$ python3 -q
>>> import numpy as np
>>> from numpy import linalg as LA
>>> np.set_printoptions(suppress=True, linewidth=160)
>>> def tidy(a):
...     return np.round(a, 2) + 0
... 
>>> feats = np.load("test2.npy")
>>> feats
array([[  0.07,  -1.04,   3.78,   0.03,   7.88],
       [ -0.37,  -0.84,  -2.37,   0.06,  -0.78],
       [ -0.11,   0.88,  21.23,   0.03,  -0.28],
       [ -0.04,  -0.81,  17.57,  -0.05,   0.71],
       [  0.27,  -0.9 ,  17.43,   0.03,  -3.03],
       [  0.24,   0.85,  -7.02,   0.04,  -4.21],
       [ -0.07,   0.43,  39.05,   0.01,  -2.4 ],
       [ -0.08,   0.35,  22.84,  -0.01,   1.29],
       [  0.04,  -0.52,  27.94,  -0.04,  -2.01],
       [ -0.13,   0.21,   5.84,  -0.04,   1.61],
       [  0.17,  -1.22, -13.61,  -0.03,  -2.65],
       [ -0.14,  -1.84,  24.28,   0.04,   4.99],
       [  0.13,   0.31,  -1.77,   0.05,  -6.26],
       [ -0.04,  -1.05, -17.33,  -0.04,   4.59],
       [  0.27,  -0.74, -17.71,  -0.01,  -2.24],
       [  0.01,  -0.1 ,  11.65,   0.02,  -2.43],
       [ -0.18,   1.23,  34.23,   0.01,   4.41],
       [ -0.07,  -0.67,  22.36,   0.01,  -0.52],
       [ -0.03,  -0.98,  25.31,  -0.03,  -8.03],
       [ -0.03,   0.82,  34.92,   0.06,   2.13],
       [  0.15,   0.25,   1.47,  -0.01,   3.22],
       [ -0.07,   2.02, -13.23,  -0.02,   7.43],
       [ -0.04,   0.  ,  16.11,  -0.02,   1.51],
       [  0.13,  -1.62,   9.38,   0.01,  -3.71],
       [ -0.16,  -0.52, -27.02,   0.04,   2.17],
       [ -0.04,  -0.32,  18.23,   0.02,   9.88],
       [  0.11,   0.29, -19.11,  -0.07,  -4.99],
       [ -0.15,   1.07,   9.78,  -0.01,   2.9 ],
       [ -0.2 ,   1.09,  19.56,   0.04,   2.08],
       [  0.15,   0.66,  -1.69,  -0.08,  -1.66],
       [ -0.06,  -0.06,   0.24,  -0.03,  -2.93],
       [ -0.08,  -0.34, -13.38,   0.05,  -0.24],
       [ -0.24,  -0.01,  30.98,   0.04,  -2.53]])
>>> r0, r1 = feats[26], feats[22]
>>> tidy(r0 @ r1)
np.float64(-315.4)
>>> tidy(r0 @ r0)
np.float64(390.19)
>>> pr = (r0 @ r1) / (r0 @ r0) * r0
>>> tidy(np.outer(r0, r1))
array([[   0.  ,    0.  ,    1.77,    0.  ,    0.17],
       [  -0.01,    0.  ,    4.67,   -0.01,    0.44],
       [   0.76,    0.  , -307.86,    0.38,  -28.86],
       [   0.  ,    0.  ,   -1.13,    0.  ,   -0.11],
       [   0.2 ,    0.  ,  -80.39,    0.1 ,   -7.53]])
>>> LA.matrix_rank(np.outer(r0, r1))
np.int64(1)
>>> tidy((r1 - pr) @ r0)
np.float64(0.0)
>>> tidy(r1 - pr)
array([ 0.05,  0.23,  0.66, -0.08, -2.52])
>>> tidy(LA.norm(r0 + r1) ** 2 + LA.norm(r0 - r1) ** 2)
np.float64(1304.01)
>>> G = np.cov(feats, rowvar=False)
>>> G.shape
(5, 5)
>>> tidy(G)
array([[  0.02,  -0.02,  -0.82,   0.  ,  -0.21],
       [ -0.02,   0.79,   1.48,   0.  ,   0.54],
       [ -0.82,   1.48, 320.33,   0.13,   2.29],
       [  0.  ,   0.  ,   0.13,   0.  ,   0.02],
       [ -0.21,   0.54,   2.29,   0.02,  16.7 ]])
>>> np.median(feats, axis=0)
array([-0.04, -0.06,  9.78,  0.01, -0.28])
>>> tidy(LA.eigvalsh(G)[::-1])
array([320.35,  16.7 ,   0.77,   0.02,   0.  ])
>>> blk = np.stack([feats, -2 * feats, feats[::-1]])
>>> tidy(LA.norm(blk, axis=(1, 2)))
array([114.84, 229.67, 114.84])
>>> LA.matrix_rank(blk.reshape(3, -1))
np.int64(2)
>>> LA.matrix_rank(blk)
array([5, 5, 5])
>>> W0 = np.array([[0.8, -0.1, -0.7, 1.1, -0.3, 0.2, -0.3, 0.5],
...     [0.5, 1.3, -0.4, 0.2, 1.2, 0.3, 0.1, 0.3],
...     [-1.2, -0.7, 1.3, -2.6, -0.4, 0.3, -0.7, 1.5],
...     [-0.2, -0.9, 0.1, -0.5, 1.1, 1.4, -0.5, 0.1],
...     [-0.2, 0.1, -0.1, -1.2, 0.2, -1.4, 0.8, 0.9]])
>>> W0[:, 6] *= 5
>>> W0
array([[ 0.8, -0.1, -0.7,  1.1, -0.3,  0.2, -1.5,  0.5],
       [ 0.5,  1.3, -0.4,  0.2,  1.2,  0.3,  0.5,  0.3],
       [-1.2, -0.7,  1.3, -2.6, -0.4,  0.3, -3.5,  1.5],
       [-0.2, -0.9,  0.1, -0.5,  1.1,  1.4, -2.5,  0.1],
       [-0.2,  0.1, -0.1, -1.2,  0.2, -1.4,  4. ,  0.9]])
>>> r0, r1 = W0[3], W0[1]
>>> tidy(r0 @ r1)
np.float64(-0.89)
>>> pr = (r0 @ r1) / (r0 @ r0) * r0
>>> LA.matrix_rank(np.outer(r0, r1))
np.int64(1)
>>> rng = np.random.default_rng(9206)
>>> other = W0 + rng.integers(-2, 3, (5, 2)) @ rng.integers(-2, 3, (2, 8))
>>> tidy(other)
array([[ 4.8, -2.1, -0.7, -2.9, -0.3,  4.2, -1.5,  2.5],
       [ 0.5,  1.3, -1.4, -0.8,  2.2,  0.3,  1.5,  1.3],
       [-7.2,  2.3,  0.3,  2.4,  0.6, -5.7, -2.5, -0.5],
       [ 1.8, -1.9,  0.1, -2.5,  1.1,  3.4, -2.5,  1.1],
       [-0.2,  0.1,  1.9,  0.8, -1.8, -1.4,  2. , -1.1]])
>>> tidy(LA.svd(other - W0, compute_uv=False))
array([13.53,  5.  ,  0.  ,  0.  ,  0.  ])
>>> LA.matrix_rank(other - W0, tol=1e-8)
np.int64(2)
>>> tidy(other - W0)
array([[ 4., -2.,  0., -4.,  0.,  4.,  0.,  2.],
       [ 0.,  0., -1., -1.,  1.,  0.,  1.,  1.],
       [-6.,  3., -1.,  5.,  1., -6.,  1., -2.],
       [ 2., -1.,  0., -2.,  0.,  2.,  0.,  1.],
       [ 0.,  0.,  2.,  2., -2.,  0., -2., -2.]])
>>> A = np.load("dump.npy")
>>> tidy(A)
array([[ 0.93, -0.37, -0.07],
       [-0.37, -0.85, -0.37],
       [-0.07, -0.37,  0.93]])
>>> tidy(A.T @ A)
array([[1., 0., 0.],
       [0., 1., 0.],
       [0., 0., 1.]])
>>> tidy(LA.pinv(A))
array([[ 0.93, -0.37, -0.07],
       [-0.37, -0.85, -0.37],
       [-0.07, -0.37,  0.93]])
>>> tidy(LA.norm(A, axis=0))
array([1., 1., 1.])
>>> tidy(LA.svd(A, compute_uv=False))
array([1., 1., 1.])
